% python3 -q
>>> import numpy as np
>>> np.set_printoptions(precision=3, suppress=True, linewidth=140)
>>> def rnd(a):
...     return np.round(a, 3) + 0
... 
>>> J = np.load("m.npy")
>>> J
array([[ 0,  6, -3, -6,  2, -1,  5, -1],
       [-6,  0,  0,  3,  0, -2, -2,  3],
       [ 3,  0,  0, -3,  3,  4, -6,  3],
       [ 6, -3,  3,  0,  1,  0,  1, -1],
       [-2,  0, -3, -1,  0, -6, -1,  0],
       [ 1,  2, -4,  0,  6,  0,  0,  1],
       [-5,  2,  6, -1,  1,  0,  0, -3],
       [ 1, -3, -3,  1,  0, -1,  3,  0]])
>>> other = J / np.sqrt((J ** 2).mean(axis=1, keepdims=True))
>>> rnd(np.linalg.norm(other, axis=1))
array([2.828, 2.828, 2.828, 2.828, 2.828, 2.828, 2.828, 2.828])
>>> np.linalg.matrix_rank(J - J.mean(axis=1, keepdims=True))
np.int64(7)
>>> u = np.array([-3, 1])
>>> np.cross(J[0, :3], J[2, :3])
array([  0,  -9, -18])
>>> np.convolve(J[0], u)
array([  0, -18,  15,  15, -12,   5, -16,   8,  -1])
>>> np.array([np.convolve(row, u, "same") for row in J])
array([[  0, -18,  15,  15, -12,   5, -16,   8],
       [ 18,  -6,   0,  -9,   3,   6,   4, -11],
       [ -9,   3,   0,   9, -12,  -9,  22, -15],
       [-18,  15, -12,   3,  -3,   1,  -3,   4],
       [  6,  -2,   9,   0,  -1,  18,  -3,  -1],
       [ -3,  -5,  14,  -4, -18,   6,   0,  -3],
       [ 15, -11, -16,   9,  -4,   1,   0,   9],
       [ -3,  10,   6,  -6,   1,   3, -10,   3]])
>>> rng = np.random.default_rng(5305)
>>> idx = rng.permutation(8)
>>> other = J[:, idx] * rng.choice([-1, 1], 8)
>>> other
array([[ 0,  3, -5, -1, -6,  6,  1,  2],
       [-6,  0,  2,  3,  0, -3,  2,  0],
       [ 3,  0,  6,  3,  0,  3, -4,  3],
       [ 6, -3, -1, -1,  3,  0,  0,  1],
       [-2,  3,  1,  0,  0,  1,  6,  0],
       [ 1,  4,  0,  1, -2,  0,  0,  6],
       [-5, -6,  0, -3, -2,  1,  0,  1],
       [ 1,  3, -3,  0,  3, -1,  1,  0]])
>>> left, _, Vt = np.linalg.svd(J.T @ other)
>>> rnd(np.linalg.lstsq(J, other)[0])
array([[ 1.,  0.,  0.,  0.,  0.,  0.,  0.,  0.],
       [ 0.,  0.,  0.,  0., -1.,  0.,  0.,  0.],
       [ 0., -1.,  0.,  0.,  0.,  0.,  0.,  0.],
       [ 0.,  0.,  0.,  0.,  0., -1.,  0.,  0.],
       [ 0.,  0.,  0.,  0.,  0.,  0.,  0.,  1.],
       [ 0.,  0.,  0.,  0.,  0.,  0., -1.,  0.],
       [ 0.,  0., -1.,  0.,  0.,  0.,  0.,  0.],
       [ 0.,  0.,  0.,  1.,  0.,  0.,  0.,  0.]])
>>> rnd(left @ Vt)
array([[ 1.,  0.,  0.,  0.,  0.,  0.,  0.,  0.],
       [ 0.,  0.,  0.,  0., -1.,  0.,  0.,  0.],
       [ 0., -1.,  0.,  0.,  0.,  0.,  0.,  0.],
       [ 0.,  0.,  0.,  0.,  0., -1.,  0.,  0.],
       [ 0.,  0.,  0.,  0.,  0.,  0.,  0.,  1.],
       [ 0.,  0.,  0.,  0.,  0.,  0., -1.,  0.],
       [ 0.,  0., -1.,  0.,  0.,  0.,  0.,  0.],
       [ 0.,  0.,  0.,  1.,  0.,  0.,  0.,  0.]])
>>> idx
array([0, 2, 6, 7, 1, 3, 5, 4])
>>> W1 = np.array([[1, 2, 0, 1, 2, 2],
...     [0, 1, 3, 0, 2, 3],
...     [3, 0, 2, 3, 1, 0],
...     [3, 2, 3, 3, 1, 0],
...     [2, 3, 2, 3, 3, 3],
...     [2, 2, 2, 0, 3, 3],
...     [2, 0, 2, 1, 1, 2],
...     [2, 0, 2, 0, 1, 1]])
>>> c = np.array([2, 1, -2, -1, 0, 1])
>>> H = np.maximum(J @ W1 + c, 0)
>>> (H > 0).astype(int)
array([[0, 0, 1, 0, 1, 1],
       [1, 0, 1, 0, 0, 0],
       [1, 1, 0, 0, 1, 1],
       [1, 1, 0, 1, 1, 1],
       [0, 0, 0, 0, 0, 0],
       [1, 1, 1, 1, 1, 1],
       [1, 0, 1, 1, 0, 0],
       [1, 0, 0, 0, 0, 0]])
>>> np.linalg.matrix_rank(H)
np.int64(6)
>>> W2 = np.array([[-1, -3, 3],
...     [0, -1, -1],
...     [3, -1, -1],
...     [-1, 2, -2],
...     [0, -1, 0],
...     [-1, -3, 1]])
>>> H @ W2
array([[ -25, -105,   29],
       [  12,  -14,    4],
       [ -23, -108,   13],
       [ -45,  -70,   16],
       [   0,    0,    0],
       [  -9, -141,   -2],
       [   7,   -9,   -9],
       [  -1,   -3,    3]])
>>> (H @ W2).round(6).argmax(axis=1)
array([2, 0, 2, 2, 0, 2, 0, 2])
>>> mat = np.loadtxt("w.csv", delimiter=",")
>>> mat
array([[ 2.,  2.,  4.,  4.,  2.,  4.,  0.,  3.,  1.,  2.,  2.],
       [ 0.,  0.,  2.,  2.,  0.,  2., -2.,  1., -1.,  0.,  0.],
       [ 4.,  4.,  6.,  6.,  4.,  6.,  2.,  5.,  3.,  4.,  4.],
       [ 3.,  3.,  5.,  5.,  3.,  5.,  1.,  4.,  2.,  3.,  3.],
       [ 3.,  3.,  5.,  5.,  3.,  5.,  1.,  4.,  2.,  3.,  3.],
       [ 4.,  4.,  6.,  6.,  4.,  6.,  2.,  5.,  3.,  4.,  4.],
       [ 0.,  0.,  2.,  2.,  0.,  2., -2.,  1., -1.,  0.,  0.],
       [ 2.,  2.,  4.,  4.,  2.,  4.,  0.,  3.,  1.,  2.,  2.],
       [ 4.,  4.,  6.,  6.,  4.,  6.,  2.,  5.,  3.,  4.,  4.],
       [ 0.,  0.,  2.,  2.,  0.,  2., -2.,  1., -1.,  0.,  0.]])
>>> x = np.array([2, -2, -3, 0, -2, 3, 1, 3, 0, -3, -2])
>>> mat @ (2 * x)
array([-10.,   2., -22., -16., -16., -22.,   2., -10., -22.,   2.])
>>> mat @ x
array([ -5.,   1., -11.,  -8.,  -8., -11.,   1.,  -5., -11.,   1.])
>>> mat * x
array([[  4.,  -4., -12.,   0.,  -4.,  12.,   0.,   9.,   0.,  -6.,  -4.],
       [  0.,  -0.,  -6.,   0.,  -0.,   6.,  -2.,   3.,  -0.,  -0.,  -0.],
       [  8.,  -8., -18.,   0.,  -8.,  18.,   2.,  15.,   0., -12.,  -8.],
       [  6.,  -6., -15.,   0.,  -6.,  15.,   1.,  12.,   0.,  -9.,  -6.],
       [  6.,  -6., -15.,   0.,  -6.,  15.,   1.,  12.,   0.,  -9.,  -6.],
       [  8.,  -8., -18.,   0.,  -8.,  18.,   2.,  15.,   0., -12.,  -8.],
       [  0.,  -0.,  -6.,   0.,  -0.,   6.,  -2.,   3.,  -0.,  -0.,  -0.],
       [  4.,  -4., -12.,   0.,  -4.,  12.,   0.,   9.,   0.,  -6.,  -4.],
       [  8.,  -8., -18.,   0.,  -8.,  18.,   2.,  15.,   0., -12.,  -8.],
       [  0.,  -0.,  -6.,   0.,  -0.,   6.,  -2.,   3.,  -0.,  -0.,  -0.]])
>>> mat @ np.eye(11)[8]
array([ 1., -1.,  3.,  2.,  2.,  3., -1.,  1.,  3., -1.])
>>> mat @ np.ones(11)
array([26.,  4., 48., 37., 37., 48.,  4., 26., 48.,  4.])
>>> np.sign((mat @ x).round(6))
array([-1.,  1., -1., -1., -1., -1.,  1., -1., -1.,  1.])
>>> np.argsort(-np.linalg.norm(mat, axis=0).round(6), kind="stable")[:3]
array([2, 3, 5])
>>> rnd(np.linalg.norm(mat, 2) / np.linalg.norm(mat))
np.float64(0.982)
>>> def softmax(z):
...     e = np.exp(z - z.max(axis=-1, keepdims=True))
...     return e / e.sum(axis=-1, keepdims=True)
... 
>>> rnd(softmax(10 * mat[4]))
array([0.   , 0.   , 0.333, 0.333, 0.   , 0.333, 0.   , 0.   , 0.   , 0.   , 0.   ])
>>> S = mat @ mat.T / np.sqrt(11)
>>> softmax(S).round(6).argmax(axis=1)
array([2, 2, 2, 2, 2, 2, 2, 2, 2, 2])
>>> rnd(softmax(S)[4] @ mat)
array([4., 4., 6., 6., 4., 6., 2., 5., 3., 4., 4.])
>>> u = np.array([3, -3])
>>> np.correlate(mat[8], mat[6], "full")
array([  0.,   0.,  -4.,   0., -10.,   0.,  -2.,   6.,  24.,  13.,  34.,  13.,  24.,  18.,  14.,  24.,  14.,  16.,   8.,   0.,   0.])
>>> np.polyval(u, mat[8])
array([ 9.,  9., 15., 15.,  9., 15.,  3., 12.,  6.,  9.,  9.])
>>> np.linalg.lstsq(mat[:-1].T, mat[-1])[2]
np.int32(2)
>>> np.allclose(mat[:-1].T @ np.linalg.lstsq(mat[:-1].T, mat[-1])[0], mat[-1])
True
>>> F = np.loadtxt("out1.csv", delimiter=",")
>>> F
array([[ 4.,  0.,  9.,  0., -3.,  0.,  0.,  0.,  0.,  0.],
       [ 0.,  6.,  0., -4.,  0.,  0., -4.,  1., -7.,  2.],
       [-7.,  0., -6.,  0.,  7.,  2.,  0.,  0.,  0.,  0.],
       [ 0.,  9.,  0., -8.,  0.,  0., -6.,  7., -1.,  7.],
       [ 1.,  0., -5.,  0.,  7.,  3.,  0.,  0.,  0.,  0.],
       [ 2.,  0.,  0.,  0.,  7., -4.,  0.,  0.,  0.,  0.],
       [ 0.,  2.,  0.,  8.,  0.,  0., -9., -5., -2., -9.],
       [ 0.,  5.,  0., -5.,  0.,  0., -9.,  1.,  2., -2.],
       [ 0., -6.,  0.,  5.,  0.,  0., -6., -2.,  0.,  7.],
       [ 0.,  5.,  0.,  9.,  0.,  0.,  2., -3., -3.,  0.]])
>>> other = F / np.sqrt((F ** 2).mean(axis=1, keepdims=True))
>>> np.linalg.matrix_rank(other) == np.linalg.matrix_rank(F)
np.True_
>>> np.linalg.matrix_rank(F - F.mean(axis=1, keepdims=True))
np.int64(9)
>>> rnd(np.linalg.norm(other, axis=1))
array([3.162, 3.162, 3.162, 3.162, 3.162, 3.162, 3.162, 3.162, 3.162, 3.162])
>>> x = np.array([-1, -1, -1, -2, 2, 3, -3, -3, 2, -3])
>>> target = F @ x
>>> target
array([-19.,  -9.,  33., -19.,  27.,   0.,  47.,  39.,  -1., -26.])
>>> rnd(np.linalg.solve(F, F[:, 8]))
array([0., 0., 0., 0., 0., 0., 0., 0., 1., 0.])
>>> rnd(np.linalg.solve(F.T, F[7]))
array([0., 0., 0., 0., 0., 0., 0., 1., 0., 0.])
>>> x = np.array([0, 4, 2, 0, 2, 5, 5, 3, 6, 3])
>>> target = F @ x
>>> c, lr = np.zeros(10), 1 / np.linalg.norm(F, 2) ** 2
>>> for i in range(8):
...     c -= lr * F.T @ (F @ c - target)
...     if i % 2 == 0: print(i, round(np.linalg.norm(F @ c - target), 3))
... 
0 59.655
2 42.432
4 36.504
6 32.147
>>> rnd(np.linalg.cond(F))
np.float64(13.436)
>>> idx = rng.permutation(10)
>>> other = F[:, idx] * rng.choice([-1, 1], 10)
>>> other
array([[ 4.,  0., -3., -0., -9., -0.,  0.,  0.,  0., -0.],
       [ 0.,  0.,  0.,  4., -0.,  7.,  1.,  2.,  6.,  4.],
       [-7.,  2.,  7., -0.,  6., -0.,  0.,  0.,  0., -0.],
       [ 0.,  0.,  0.,  6., -0.,  1.,  7.,  7.,  9.,  8.],
       [ 1.,  3.,  7., -0.,  5., -0.,  0.,  0.,  0., -0.],
       [ 2., -4.,  7., -0., -0., -0.,  0.,  0.,  0., -0.],
       [ 0.,  0.,  0.,  9., -0.,  2., -5., -9.,  2., -8.],
       [ 0.,  0.,  0.,  9., -0., -2.,  1., -2.,  5.,  5.],
       [ 0.,  0.,  0.,  6., -0., -0., -2.,  7., -6., -5.],
       [ 0.,  0.,  0., -2., -0.,  3., -3.,  0.,  5., -9.]])
>>> left, _, Vt = np.linalg.svd(F.T @ other)
>>> rnd(np.linalg.lstsq(F, other)[0])
array([[ 1.,  0.,  0.,  0.,  0.,  0.,  0.,  0.,  0.,  0.],
       [ 0.,  0.,  0.,  0.,  0.,  0.,  0.,  0.,  1.,  0.],
       [ 0.,  0.,  0.,  0., -1.,  0.,  0.,  0.,  0.,  0.],
       [ 0.,  0.,  0.,  0.,  0.,  0.,  0.,  0.,  0., -1.],
       [ 0.,  0.,  1.,  0.,  0.,  0.,  0.,  0.,  0.,  0.],
       [ 0.,  1.,  0.,  0.,  0.,  0.,  0.,  0.,  0.,  0.],
       [ 0.,  0.,  0., -1.,  0.,  0.,  0.,  0.,  0.,  0.],
       [ 0.,  0.,  0.,  0.,  0.,  0.,  1.,  0.,  0.,  0.],
       [ 0.,  0.,  0.,  0.,  0., -1.,  0.,  0.,  0.,  0.],
       [ 0.,  0.,  0.,  0.,  0.,  0.,  0.,  1.,  0.,  0.]])
>>> rnd(left @ Vt)
array([[ 1.,  0.,  0.,  0.,  0.,  0.,  0.,  0.,  0.,  0.],
       [ 0.,  0.,  0.,  0.,  0.,  0.,  0.,  0.,  1.,  0.],
       [ 0.,  0.,  0.,  0., -1.,  0.,  0.,  0.,  0.,  0.],
       [ 0.,  0.,  0.,  0.,  0.,  0.,  0.,  0.,  0., -1.],
       [ 0.,  0.,  1.,  0.,  0.,  0.,  0.,  0.,  0.,  0.],
       [ 0.,  1.,  0.,  0.,  0.,  0.,  0.,  0.,  0.,  0.],
       [ 0.,  0.,  0., -1.,  0.,  0.,  0.,  0.,  0.,  0.],
       [ 0.,  0.,  0.,  0.,  0.,  0.,  1.,  0.,  0.,  0.],
       [ 0.,  0.,  0.,  0.,  0., -1.,  0.,  0.,  0.,  0.],
       [ 0.,  0.,  0.,  0.,  0.,  0.,  0.,  1.,  0.,  0.]])
